% python3 -q
>>> import numpy as np
>>> np.set_printoptions(precision=2, suppress=True, linewidth=120)
>>> Z = 3 * np.array([[-0.1, 0.9, 0.1, 2.6, 1.3, -0.3, 1.0, 0.6],
...     [2.3, -0.3, -0.5, 0.0, 2.2, -0.4, 1.4, -0.1]])
>>> rng = np.random.default_rng(82217)
>>> z = rng.integers(0, 2, 33)
>>> X = Z[z] + rng.normal(size=(33, 8))
>>> print(X)
[[-1.01  2.06 -2.28  6.69  3.06 -1.3   3.47  1.49]
 [-1.12  3.74 -0.46  7.99  3.37 -0.12  3.51  1.23]
 [-0.96  2.89  0.63  6.43  4.57 -3.93  2.11  3.66]
 [ 1.27  1.72  1.91  6.75  2.47 -0.41  3.68  0.77]
 [-0.2   4.93 -2.49  8.61  6.08 -1.36  4.25 -0.44]
 [-2.43  4.17  0.52  7.84  3.22 -1.73  3.42  1.48]
 [ 8.51 -1.1   0.18  0.82  6.6  -0.71  4.29 -0.9 ]
 [ 6.52 -0.1  -2.42 -1.32  6.38 -1.05  5.49 -1.08]
 [-0.17  1.97  1.37  8.33  2.03 -2.33  4.82  1.41]
 [-1.29  2.52  1.42  8.76  3.82 -1.37  3.63  2.45]
 [ 7.22 -2.27 -2.16  0.09  8.47 -1.02  3.34 -1.87]
 [ 7.03 -1.3  -1.83 -0.16  5.37 -2.18  2.06 -0.05]
 [ 7.1  -1.55 -0.61  0.69  6.37 -1.63  3.64  0.6 ]
 [ 7.38  0.18 -1.66  0.01  7.48 -2.76  3.6   0.14]
 [ 7.35 -0.91 -1.49 -1.26  5.96 -2.75  3.64  0.2 ]
 [ 6.37 -1.78 -0.79  0.12  7.45 -2.29  3.77 -0.61]
 [ 1.03  1.93 -2.11  8.83  4.46 -1.13  1.84  2.22]
 [ 7.43 -0.26 -1.18  1.55  8.55 -1.17  4.71  0.51]
 [ 7.63 -3.29 -1.76  0.38  7.11 -1.52  4.58 -2.09]
 [ 5.45  0.04 -1.72 -0.76  7.76 -1.97  4.74 -0.59]
 [ 8.03 -1.11 -1.97  0.73  7.05 -0.27  4.22  0.4 ]
 [ 7.95 -1.88 -2.12 -1.24  8.31 -3.61  4.08  1.  ]
 [-0.69  2.44  1.27  6.98  3.76 -1.76  4.27  1.42]
 [ 6.38 -1.78 -0.33  0.73  6.14 -0.98  3.53 -0.71]
 [ 4.95  0.03 -2.49 -0.41  5.39 -2.81  2.52  0.56]
 [ 5.96  0.02 -0.97 -0.94  6.69 -0.94  2.87 -1.01]
 [-1.1   3.78 -1.67  8.46  4.33 -0.54  4.1   3.89]
 [ 5.54 -1.65 -1.55  0.28  6.97 -0.74  2.23 -0.05]
 [ 7.17 -0.05 -0.61 -0.13  7.14 -0.54  4.95  0.43]
 [-0.88  3.35 -0.61  7.61  4.71 -1.61  3.02  0.8 ]
 [ 8.49 -0.19 -1.06  1.18  6.51 -1.23  3.56 -0.67]
 [-1.56  4.06  0.84  6.22  3.87 -2.11  2.62  0.8 ]
 [ 8.16 -0.63 -3.48 -0.04  7.34 -0.36  4.18 -1.29]]
>>> gram = np.cov(X, rowvar=False)
>>> print(np.corrcoef(X.T))
[[ 1.   -0.91 -0.49 -0.93  0.84  0.05  0.24 -0.71]
 [-0.91  1.    0.38  0.87 -0.72  0.02 -0.14  0.65]
 [-0.49  0.38  1.    0.49 -0.6  -0.07 -0.03  0.39]
 [-0.93  0.87  0.49  1.   -0.81  0.1  -0.17  0.69]
 [ 0.84 -0.72 -0.6  -0.81  1.   -0.02  0.24 -0.63]
 [ 0.05  0.02 -0.07  0.1  -0.02  1.    0.25 -0.23]
 [ 0.24 -0.14 -0.03 -0.17  0.24  0.25  1.   -0.28]
 [-0.71  0.65  0.39  0.69 -0.63 -0.23 -0.28  1.  ]]
>>> print(np.median(X, axis=0))
[ 5.96  0.02 -1.18  0.73  6.14 -1.36  3.64  0.43]
>>> print(np.polyfit(X[:, 1], X[:, 5], 1))
[ 0.01 -1.53]
>>> print(round(float(np.corrcoef(X[:, 1], X[:, 5])[0, 1]), 2))
0.02
>>> print(gram.shape)
(8, 8)
>>> Xc = X - X.mean(axis=1)
Traceback (most recent call last):
  File "<python-input-13>", line 1, in <module>
    Xc = X - X.mean(axis=1)
         ~~^~~~~~~~~~~~~~~~
ValueError: operands could not be broadcast together with shapes (33,8) (33,) 
>>> Xc = X - X.mean(axis=0)
>>> Uu, sig, Vh = np.linalg.svd(Xc, full_matrices=False)
>>> print(round(float((sig ** 2).sum() ** 2 / (sig ** 4).sum()), 2))
1.38
>>> print(np.abs(Vh[-1]))
[0.43 0.3  0.13 0.25 0.36 0.63 0.02 0.34]
>>> print(sig ** 2 / (sig ** 2).sum())
[0.85 0.04 0.04 0.02 0.02 0.01 0.01 0.01]
>>> print((np.sign(Uu[:, 0]) == np.sign(Uu[0, 0])).astype(int))
[1 1 1 1 1 1 0 0 1 1 0 0 0 0 0 0 1 0 0 0 0 0 1 0 0 0 1 0 0 1 0 1 0]
>>> print(np.abs(Vh[0]).argmax())
0
>>> print(np.searchsorted(np.cumsum(sig ** 2) / (sig ** 2).sum(), 0.9) + 1)
3
>>> A2 = np.c_[X[:, :4] @ np.array([[-3, 0, 3, 2], [3, 3, 1, -2], [0, -1, -2, 2], [-1, -2, 0, -2]]), np.array([-1, 0, 0, 2, 0, 0, 2, 1, 1, 1, -2, -2, 2, 1, 2, -1, -1, -1, 0, 0, 0, 2, -1, 2, -1, -2, 1, -1, 0, -2, 0, 2, -2])]
>>> print(A2)
[[  2.53  -4.9    3.6  -24.08  -1.  ]
 [  6.6   -4.3    1.3  -26.64   0.  ]
 [  5.12  -4.83  -1.27 -19.29   0.  ]
 [ -5.39 -10.26   1.69 -10.59   2.  ]
 [  6.78   0.05   9.3  -32.46   0.  ]
 [ 11.98  -3.67  -4.15 -27.85   0.  ]
 [-29.64  -5.12  24.07  17.93   2.  ]
 [-18.55   4.74  24.29  11.03   1.  ]
 [ -1.92 -12.12  -1.27 -18.2    1.  ]
 [  2.67 -11.37  -4.18 -22.29   1.  ]
 [-28.55  -4.82  23.7   14.48  -2.  ]
 [-24.85  -1.75  23.47  13.34  -2.  ]
 [-26.66  -5.44  20.97  14.71   2.  ]
 [-21.61   2.18  25.64  11.06   1.  ]
 [-23.54   1.26  24.11  16.06   2.  ]
 [-24.56  -4.8   18.9   14.46  -1.  ]
 [ -6.12  -9.75   9.25 -23.7   -1.  ]
 [-24.63  -2.69  24.4    9.93  -1.  ]
 [-33.15  -8.88  23.12  17.56   0.  ]
 [-15.48   3.36  19.84   8.9    0.  ]
 [-28.15  -2.82  26.9   12.89   0.  ]
 [-28.25  -1.04  26.21  17.91   2.  ]
 [  2.41  -7.93  -2.2  -17.67  -1.  ]
 [-25.21  -6.45  18.03  14.21   2.  ]
 [-14.36   3.38  19.85   5.68  -1.  ]
 [-16.89   2.92  19.85  11.84  -2.  ]
 [  6.19  -3.9    3.82 -30.03   1.  ]
 [-21.85  -3.98  18.05  10.72  -1.  ]
 [-21.54   0.71  22.68  13.48   0.  ]
 [  5.1   -4.55   1.92 -24.91  -2.  ]
 [-27.22  -1.88  27.4   12.86   0.  ]
 [ 10.64  -1.1   -2.3  -21.99   2.  ]
 [-26.32   1.68  30.82  10.69  -2.  ]]
>>> print(np.linalg.norm(np.linalg.qr(X)[0].T @ A2, axis=0) ** 2 / ((A2 ** 2).sum(axis=0) + 1e-12))
[1.   1.   1.   1.   0.37]
>>> A2 = np.array([[2, 3, 3, 0, 4, 4, 0, 0],
...     [1, 4, 1, 4, 5, 2, 5, 0],
...     [0, 4, 3, 0, 1, 2, 2, 5]])
>>> arr = A2.T @ A2
>>> print(arr)
[[ 5 10  7  4 13 10  5  0]
 [10 41 25 16 36 28 28 20]
 [ 7 25 19  4 20 20 11 15]
 [ 4 16  4 16 20  8 20  0]
 [13 36 20 20 42 28 27  5]
 [10 28 20  8 28 24 14 10]
 [ 5 28 11 20 27 14 29 10]
 [ 0 20 15  0  5 10 10 25]]
>>> # symmetric, so the eigenvalues are real
>>> print(np.allclose(arr[:-1].T @ np.linalg.lstsq(arr[:-1].T, arr[-1])[0], arr[-1]))
True
>>> feats = np.load("w.npy")
>>> print(feats)
[[ 2 12  4  0]
 [ 0  0  0  0]
 [ 0  3  0  0]
 [ 0  0  0  0]
 [ 0  3  0  0]]
>>> Uu, sig, Vh = np.linalg.svd(feats)
>>> print(sig.round(2) + 0)
[13.42  1.41  0.    0.  ]
>>> A2 = Uu[:, :2] @ np.diag(sig[:2]) @ Vh[:2]
>>> print(np.linalg.matrix_rank(feats, rtol=0.05))
2
>>> print(round(float(np.linalg.norm(feats - A2) / np.linalg.norm(feats)), 2))
0.0
>>> print(A2.round(2) + 0)
[[ 2. 12.  4.  0.]
 [ 0.  0.  0.  0.]
 [ 0.  3.  0.  0.]
 [ 0.  0.  0.  0.]
 [ 0.  3.  0.  0.]]
>>> print(round(float(np.linalg.norm(feats - A2, 2)), 2), round(sig[2], 2))
0.0 0.0
>>> M = np.load("mat.npy")
>>> print(M)
[[ 3  2  2  0  2  2 -2 -3  3]
 [ 2  3  2  2  0  2  2 -2 -3]
 [ 2  2  3  2  2  0  2  2 -2]
 [ 0  2  2  3  2  2  0  2  2]
 [ 2  0  2  2  3  2  2  0  2]
 [ 2  2  0  2  2  3  2  2  0]
 [-2  2  2  0  2  2  3  2  2]
 [-3 -2  2  2  0  2  2  3  2]
 [ 3 -3 -2  2  2  0  2  2  3]]
>>> # equal to its transpose
>>> A2 = np.linalg.inv(M)
>>> print(A2.round(2) + 0)
[[ 0.29  0.05  0.21 -0.2  -0.38  0.07 -0.01  0.14  0.21]
 [ 0.05  0.15  0.    0.18 -0.32 -0.09  0.21 -0.13  0.14]
 [ 0.21  0.    0.24 -0.14 -0.13 -0.09  0.    0.21 -0.01]
 [-0.2   0.18 -0.14  0.38  0.12 -0.19 -0.09 -0.09  0.07]
 [-0.38 -0.32 -0.13  0.12  0.86  0.12 -0.13 -0.32 -0.38]
 [ 0.07 -0.09 -0.09 -0.19  0.12  0.38 -0.14  0.18 -0.2 ]
 [-0.01  0.21  0.   -0.09 -0.13 -0.14  0.24  0.    0.21]
 [ 0.14 -0.13  0.21 -0.09 -0.32  0.18  0.    0.15  0.05]
 [ 0.21  0.14 -0.01  0.07 -0.38 -0.2   0.21  0.05  0.29]]
>>> print(np.allclose(A2, M.T))
False
>>> print(np.round(np.linalg.cond(M), 2))
18.97
>>> print(np.allclose(A2, A2.T))
True
>>> print(round(np.linalg.det(A2), 2))
0.0
>>> A2.inv()
Traceback (most recent call last):
  File "<python-input-48>", line 1, in <module>
    A2.inv()
    ^^^^^^
AttributeError: 'numpy.ndarray' object has no attribute 'inv'
>>> print(np.round((A2 + A2.T) / 2, 2) + 0)
[[ 0.29  0.05  0.21 -0.2  -0.38  0.07 -0.01  0.14  0.21]
 [ 0.05  0.15  0.    0.18 -0.32 -0.09  0.21 -0.13  0.14]
 [ 0.21  0.    0.24 -0.14 -0.13 -0.09  0.    0.21 -0.01]
 [-0.2   0.18 -0.14  0.38  0.12 -0.19 -0.09 -0.09  0.07]
 [-0.38 -0.32 -0.13  0.12  0.86  0.12 -0.13 -0.32 -0.38]
 [ 0.07 -0.09 -0.09 -0.19  0.12  0.38 -0.14  0.18 -0.2 ]
 [-0.01  0.21  0.   -0.09 -0.13 -0.14  0.24  0.    0.21]
 [ 0.14 -0.13  0.21 -0.09 -0.32  0.18  0.    0.15  0.05]
 [ 0.21  0.14 -0.01  0.07 -0.38 -0.2   0.21  0.05  0.29]]
>>> print(np.round(np.linalg.matrix_power(A2, 2), 2) + 0)
[[ 0.38  0.11  0.21 -0.21 -0.62  0.    0.11  0.26  0.25]
 [ 0.11  0.25  0.01  0.06 -0.37 -0.2   0.15  0.04  0.26]
 [ 0.21  0.01  0.19 -0.15 -0.32  0.01  0.04  0.15  0.11]
 [-0.21  0.06 -0.15  0.31  0.18 -0.17  0.01 -0.2   0.  ]
 [-0.62 -0.37 -0.32  0.18  1.3   0.18 -0.32 -0.37 -0.62]
 [ 0.   -0.2   0.01 -0.17  0.18  0.31 -0.15  0.06 -0.21]
 [ 0.11  0.15  0.04  0.01 -0.32 -0.15  0.19  0.01  0.21]
 [ 0.26  0.04  0.15 -0.2  -0.37  0.06  0.01  0.25  0.11]
 [ 0.25  0.26  0.11  0.   -0.62 -0.21  0.21  0.11  0.38]]
